% python3 -q
>>> import numpy as np
>>> np.set_printoptions(suppress=True, linewidth=140)
>>> def rnd(a):
...     return np.round(a, 1) + 0
... 
>>> M = np.load("block18.npy")
>>> rnd(M)
array([[1. , 0. , 0. , 0. ],
       [0.3, 0.3, 0.3, 0. ],
       [0.5, 0. , 0.5, 0. ],
       [0. , 0. , 0.5, 0.5]])
>>> # row-stochastic, so 1 is an eigenvalue
>>> rnd((M + M.T) / 2)
array([[1. , 0.2, 0.2, 0. ],
       [0.2, 0.3, 0.2, 0. ],
       [0.2, 0.2, 0.5, 0.2],
       [0. , 0. , 0.2, 0.5]])
>>> out = np.linalg.inv(M)
>>> (np.abs(out) > 1e-9).astype(int)
array([[1, 0, 0, 0],
       [0, 1, 1, 0],
       [1, 0, 1, 0],
       [1, 0, 1, 1]])
>>> rnd(np.linalg.det(M) * out)
array([[ 0.1,  0. ,  0. ,  0. ],
       [ 0. ,  0.2, -0.2,  0. ],
       [-0.1,  0. ,  0.2,  0. ],
       [ 0.1,  0. , -0.2,  0.2]])
>>> out
array([[ 1.,  0.,  0.,  0.],
       [ 0.,  3., -2.,  0.],
       [-1.,  0.,  2.,  0.],
       [ 1.,  0., -2.,  2.]])
>>> rnd(np.linalg.cond(M))
np.float64(5.3)
>>> proj = np.triu(np.array([[-1, 1, 2, 1], [0, 1, 1, -1], [0, 0, -2, -2], [1, 0, 2, 0]]), 1) + np.eye(4)
>>> out = proj @ M @ np.linalg.inv(proj)
>>> rnd(np.trace(out)), rnd(np.trace(M))
(np.float64(2.3), np.float64(2.3))
>>> rnd(np.linalg.det(out))
np.float64(0.1)
>>> rnd(np.poly(out))
array([ 1. , -2.3,  1.9, -0.7,  0.1])
>>> rng = np.random.default_rng(9567)
>>> z = rng.permutation(4)
>>> z
array([0, 2, 3, 1])
>>> out = M[z][:, z]
>>> rnd(np.trace(out))
np.float64(2.3)
>>> rnd(np.linalg.det(out)), rnd(np.linalg.det(M[z]))
(np.float64(0.1), np.float64(0.1))
>>> X = np.load("w.npy")
>>> X
array([[ 2,  2,  2,  2,  2,  2,  2,  2],
       [ 2,  4,  4,  4,  4,  4,  4,  4],
       [ 2,  4,  6,  6,  6,  6,  6,  6],
       [ 2,  4,  6,  8,  8,  8,  8,  8],
       [ 2,  4,  6,  8, 10, 10, 10, 10],
       [ 2,  4,  6,  8, 10, 12, 12, 12],
       [ 2,  4,  6,  8, 10, 12, 14, 14],
       [ 2,  4,  6,  8, 10, 12, 14, 16]])
>>> # symmetric
>>> out = np.linalg.inv(X)
>>> np.allclose(out, X.T)
False
>>> rnd(np.linalg.inv(out))
array([[ 2.,  2.,  2.,  2.,  2.,  2.,  2.,  2.],
       [ 2.,  4.,  4.,  4.,  4.,  4.,  4.,  4.],
       [ 2.,  4.,  6.,  6.,  6.,  6.,  6.,  6.],
       [ 2.,  4.,  6.,  8.,  8.,  8.,  8.,  8.],
       [ 2.,  4.,  6.,  8., 10., 10., 10., 10.],
       [ 2.,  4.,  6.,  8., 10., 12., 12., 12.],
       [ 2.,  4.,  6.,  8., 10., 12., 14., 14.],
       [ 2.,  4.,  6.,  8., 10., 12., 14., 16.]])
>>> (np.abs(out) > 1e-9).astype(int)
array([[1, 1, 0, 0, 0, 0, 0, 0],
       [1, 1, 1, 0, 0, 0, 0, 0],
       [0, 1, 1, 1, 0, 0, 0, 0],
       [0, 0, 1, 1, 1, 0, 0, 0],
       [0, 0, 0, 1, 1, 1, 0, 0],
       [0, 0, 0, 0, 1, 1, 1, 0],
       [0, 0, 0, 0, 0, 1, 1, 1],
       [0, 0, 0, 0, 0, 0, 1, 1]])
>>> X @ out
array([[1., 0., 0., 0., 0., 0., 0., 0.],
       [0., 1., 0., 0., 0., 0., 0., 0.],
       [0., 0., 1., 0., 0., 0., 0., 0.],
       [0., 0., 0., 1., 0., 0., 0., 0.],
       [0., 0., 0., 0., 1., 0., 0., 0.],
       [0., 0., 0., 0., 0., 1., 0., 0.],
       [0., 0., 0., 0., 0., 0., 1., 0.],
       [0., 0., 0., 0., 0., 0., 0., 1.]])
>>> rnd(np.linalg.det(X) * out)
array([[ 256., -128.,    0.,    0.,    0.,    0.,    0.,    0.],
       [-128.,  256., -128.,    0.,    0.,    0.,    0.,    0.],
       [   0., -128.,  256., -128.,    0.,    0.,    0.,    0.],
       [   0.,    0., -128.,  256., -128.,    0.,    0.,    0.],
       [   0.,    0.,    0., -128.,  256., -128.,    0.,    0.],
       [   0.,    0.,    0.,    0., -128.,  256., -128.,    0.],
       [   0.,    0.,    0.,    0.,    0., -128.,  256., -128.],
       [   0.,    0.,    0.,    0.,    0.,    0., -128.,  128.]])
>>> low = np.linalg.cholesky(X)
>>> rnd(np.diag(low) ** 2)
array([2., 2., 2., 2., 2., 2., 2., 2.])
>>> np.linalg.eigvalsh(X).min() > 0
np.True_
>>> rnd(np.prod(np.diag(low)) ** 2), rnd(np.linalg.det(X))
(np.float64(256.0), np.float64(256.0))
>>> u, g = X[7], X[3]
>>> u @ g
np.int64(536)
>>> pr = (u @ g) / (u @ u) * u
>>> np.outer(u, g)
array([[  4,   8,  12,  16,  16,  16,  16,  16],
       [  8,  16,  24,  32,  32,  32,  32,  32],
       [ 12,  24,  36,  48,  48,  48,  48,  48],
       [ 16,  32,  48,  64,  64,  64,  64,  64],
       [ 20,  40,  60,  80,  80,  80,  80,  80],
       [ 24,  48,  72,  96,  96,  96,  96,  96],
       [ 28,  56,  84, 112, 112, 112, 112, 112],
       [ 32,  64,  96, 128, 128, 128, 128, 128]])
>>> rnd(pr)
array([ 1.3,  2.6,  3.9,  5.3,  6.6,  7.9,  9.2, 10.5])
>>> theta = np.deg2rad(130)
>>> A = np.eye(8)
>>> A[np.ix_([2, 7], [2, 7])] = [[np.cos(theta), -np.sin(theta)], [np.sin(theta), np.cos(theta)]]
>>> rnd(A)
array([[ 1. ,  0. ,  0. ,  0. ,  0. ,  0. ,  0. ,  0. ],
       [ 0. ,  1. ,  0. ,  0. ,  0. ,  0. ,  0. ,  0. ],
       [ 0. ,  0. , -0.6,  0. ,  0. ,  0. ,  0. , -0.8],
       [ 0. ,  0. ,  0. ,  1. ,  0. ,  0. ,  0. ,  0. ],
       [ 0. ,  0. ,  0. ,  0. ,  1. ,  0. ,  0. ,  0. ],
       [ 0. ,  0. ,  0. ,  0. ,  0. ,  1. ,  0. ,  0. ],
       [ 0. ,  0. ,  0. ,  0. ,  0. ,  0. ,  1. ,  0. ],
       [ 0. ,  0. ,  0.8,  0. ,  0. ,  0. ,  0. , -0.6]])
>>> vec = np.array([-1, -3, 0, 3, 1, 3, -2, -1])
>>> rnd(A.T @ (A @ vec))
array([-1., -3.,  0.,  3.,  1.,  3., -2., -1.])
>>> rnd(np.linalg.norm(vec)), rnd(np.linalg.norm(A @ vec))
(np.float64(5.8), np.float64(5.8))
>>> 8 - np.linalg.matrix_rank(A - np.eye(8), tol=1e-8)
np.int64(6)
>>> rnd(np.linalg.det(A))
np.float64(1.0)
>>> rnd(np.abs(np.linalg.eigvals(A)))
array([1., 1., 1., 1., 1., 1., 1., 1.])
>>> z = rng.permutation(8)
>>> z
array([2, 5, 6, 7, 0, 3, 4, 1])
>>> out = A[z][:, z]
>>> rnd(out)
array([[-0.6,  0. ,  0. , -0.8,  0. ,  0. ,  0. ,  0. ],
       [ 0. ,  1. ,  0. ,  0. ,  0. ,  0. ,  0. ,  0. ],
       [ 0. ,  0. ,  1. ,  0. ,  0. ,  0. ,  0. ,  0. ],
       [ 0.8,  0. ,  0. , -0.6,  0. ,  0. ,  0. ,  0. ],
       [ 0. ,  0. ,  0. ,  0. ,  1. ,  0. ,  0. ,  0. ],
       [ 0. ,  0. ,  0. ,  0. ,  0. ,  1. ,  0. ,  0. ],
       [ 0. ,  0. ,  0. ,  0. ,  0. ,  0. ,  1. ,  0. ],
       [ 0. ,  0. ,  0. ,  0. ,  0. ,  0. ,  0. ,  1. ]])
>>> rnd(np.linalg.det(out)), rnd(np.linalg.det(A[z]))
(np.float64(1.0), np.float64(1.0))
>>> rnd(np.trace(out))
np.float64(4.7)
